>>> import numpy as np
>>> np.set_printoptions(suppress=True, linewidth=140)
>>> def rd(a):
...     return np.round(a, 2) + 0
... 
>>> A = np.loadtxt("a.csv", delimiter=",")
>>> A
array([[6., 0., 5., 5.],
       [0., 6., 0., 0.],
       [5., 0., 6., 5.],
       [5., 0., 5., 6.]])
>>> Lm = np.linalg.cholesky(A)
>>> rd(np.prod(np.diag(Lm)) ** 2), rd(np.linalg.det(A))
(np.float64(96.0), np.float64(96.0))
>>> rd(Lm)
array([[2.45, 0.  , 0.  , 0.  ],
       [0.  , 2.45, 0.  , 0.  ],
       [2.04, 0.  , 1.35, 0.  ],
       [2.04, 0.  , 0.62, 1.21]])
>>> A.shape
(4, 4)
>>> np.unravel_index(np.abs(A).argmax(), A.shape)
(np.int64(0), np.int64(0))
>>> A[:, 4]
Traceback (most recent call last):
  File "<python-input-10>", line 1, in <module>
    A[:, 4]
    ~^^^^^^
IndexError: index 4 is out of bounds for axis 1 with size 4
>>> np.abs(A).max()
np.float64(6.0)
>>> A[4]
Traceback (most recent call last):
  File "<python-input-12>", line 1, in <module>
    A[4]
    ~^^^
IndexError: index 4 is out of bounds for axis 0 with size 4
>>> rd(np.linalg.svd(A, compute_uv=False))
array([16.,  6.,  1.,  1.])
>>> A.sum(axis=1)
array([16.,  6., 16., 16.])
>>> rd(np.linalg.norm(A))
np.float64(17.15)
>>> np.allclose(A @ A.T, A.T @ A)
True
>>> np.linalg.determinant(A)
Traceback (most recent call last):
  File "<python-input-17>", line 1, in <module>
    np.linalg.determinant(A)
    ^^^^^^^^^^^^^^^^^^^^^
AttributeError: module 'numpy.linalg' has no attribute 'determinant'
>>> np.trace(A)
np.float64(24.0)
>>> rd(np.linalg.matrix_power(A, 2))
array([[86.,  0., 85., 85.],
       [ 0., 36.,  0.,  0.],
       [85.,  0., 86., 85.],
       [85.,  0., 85., 86.]])
>>> rd(np.abs(np.linalg.eigvals(A)).max())
np.float64(16.0)
>>> evals, evecs = np.linalg.eigh(A)
>>> x0 = np.array([-1, 1, 2, -2])
>>> rd(evecs * np.maximum(evals, 0) @ evecs.T)
array([[6., 0., 5., 5.],
       [0., 6., 0., 0.],
       [5., 0., 6., 5.],
       [5., 0., 5., 6.]])
>>> (np.sign(evecs[:, -1].round(6)) == np.sign(evecs[0, -1].round(6))).astype(int)
array([1, 0, 1, 1])
>>> np.abs(A).sum(axis=1).max(), rd(np.abs(evals).max())
(np.float64(16.0), np.float64(16.0))
>>> rd(np.linalg.eigvalsh(A[1:, 1:]))
array([ 1.,  6., 11.])
>>> np.flatnonzero(np.linalg.matrix_power((A != 0) + (A.T != 0) + np.eye(4), 4)[0])
array([0, 2, 3])
>>> (A != 0).astype(int)
array([[1, 0, 1, 1],
       [0, 1, 0, 0],
       [1, 0, 1, 1],
       [1, 0, 1, 1]])
>>> data = np.load("layer7.npy")
>>> rd(data)
array([[ 0.2 , -0.8 , -0.57],
       [-0.8 ,  0.2 , -0.57],
       [-0.57, -0.57,  0.59]])
>>> A2 = data / np.sqrt((data ** 2).mean(axis=1, keepdims=True))
>>> np.linalg.matrix_rank(data - data.mean(axis=1, keepdims=True))
np.int64(2)
>>> rd(np.linalg.norm(A2, axis=1))
array([1.73, 1.73, 1.73])
>>> X = np.array([[0, 1, 1], [1, 0, 0], [1, 0, 0]])
>>> rd(np.linalg.norm(X, 2) / np.linalg.norm(X))
np.float64(0.71)
>>> np.argsort(-np.linalg.norm(X, axis=0).round(6), kind="stable")[:3]
array([0, 1, 2])
>>> np.linalg.cond(X) > 100
np.True_
>>> X @ X
array([[2, 0, 0],
       [0, 1, 1],
       [0, 1, 1]])
>>> np.trace(X @ X @ X) // 6
np.int64(0)
>>> Lm = np.diag(X.sum(axis=1)) - X
>>> Lm @ np.ones(3)
array([0., 0., 0.])
>>> (np.linalg.eigvalsh(Lm) < 1e-8).sum()
np.int64(1)
>>> F = np.loadtxt("w.csv", delimiter=",")
>>> F
array([[-1.,  1.,  0.],
       [ 0., -1.,  1.],
       [ 0.,  0., -1.]])
>>> A2 = np.linalg.inv(F)
>>> rd(np.linalg.inv(A2))
array([[-1.,  1.,  0.],
       [ 0., -1.,  1.],
       [ 0.,  0., -1.]])
>>> np.allclose(A2, F.T)
False
>>> rd(np.linalg.slogdet(F)[0])
np.float64(-1.0)
>>> rng = np.random.default_rng(64286)
>>> labels = rng.permutation(3)
>>> labels
array([1, 2, 0])
>>> A2 = F[labels][:, labels]
>>> rd(np.linalg.det(A2)), rd(np.linalg.det(F[labels]))
(np.float64(-1.0), np.float64(-1.0))
>>> np.trace(A2)
np.float64(-3.0)
>>> C2 = F.T @ F
>>> rd(np.linalg.svd(F, compute_uv=False) ** 2)
array([3.25, 1.55, 0.2 ])
>>> C2
array([[ 1., -1.,  0.],
       [-1.,  2., -1.],
       [ 0., -1.,  2.]])
>>> x0 = np.array([7, -9, -3])
>>> y = F @ x0
>>> y
array([-16.,   6.,   3.])
>>> rd(np.linalg.solve(F, F[:, 2]))
array([0., 0., 1.])
>>> rd(np.linalg.solve(F.T, F[1]))
array([0., 1., 0.])
>>> A2 = F / np.linalg.norm(F, axis=1, keepdims=True)
>>> C2 = A2 @ A2.T
>>> (C2 - 2 * np.eye(3)).round(6).argmax(axis=1)
array([2, 0, 0])
>>> (np.abs(C2) > 0.9).astype(int)
array([[1, 0, 0],
       [0, 1, 0],
       [0, 0, 1]])
>>> rd(C2[0])
array([ 1. , -0.5,  0. ])
>>> K = np.array([[-0.55, -1.1, 0.3],
...     [-0.15, 0.7, 0.1],
...     [-1.82, 0.3, 0.9],
...     [-0.99, -0.7, 0.5],
...     [0.05, 0.3, 0.0],
...     [1.0, 0.4, -0.5],
...     [1.98, -0.2, -1.0],
...     [-1.13, 0.5, 0.6],
...     [1.62, 1.5, -0.8],
...     [-2.46, 0.5, 1.2],
...     [-2.97, -0.2, 1.5],
...     [4.41, 0.1, -2.2],
...     [0.8, 0.4, -0.4],
...     [0.53, -1.2, -0.3],
...     [2.08, -0.3, -1.0],
...     [0.16, -1.8, -0.1],
...     [-0.1, 0.3, 0.0]])
>>> Xs = K - K.mean(axis=0)
>>> left, sigma, Vh = np.linalg.svd(Xs, full_matrices=False)
>>> rd(sigma)
array([8.11, 3.22, 0.09])
>>> np.abs(left[:, 0]).argmax()
np.int64(11)
>>> rd((sigma ** 2).sum() ** 2 / (sigma ** 4).sum())
np.float64(1.31)
>>> np.linalg.matrix_rank(Xs)
np.int64(3)
>>> np.searchsorted(np.cumsum(sigma ** 2) / (sigma ** 2).sum(), 0.9) + 1
np.int64(2)
>>> (np.sign(left[:, 0]) == np.sign(left[0, 0])).astype(int)
array([1, 1, 1, 1, 1, 0, 0, 1, 0, 1, 1, 0, 0, 0, 0, 1, 1])
>>> np.abs(Vh[0]).argmax()
np.int64(0)
>>> rd(sigma ** 2 / (sigma ** 2).sum())
array([0.86, 0.14, 0.  ])
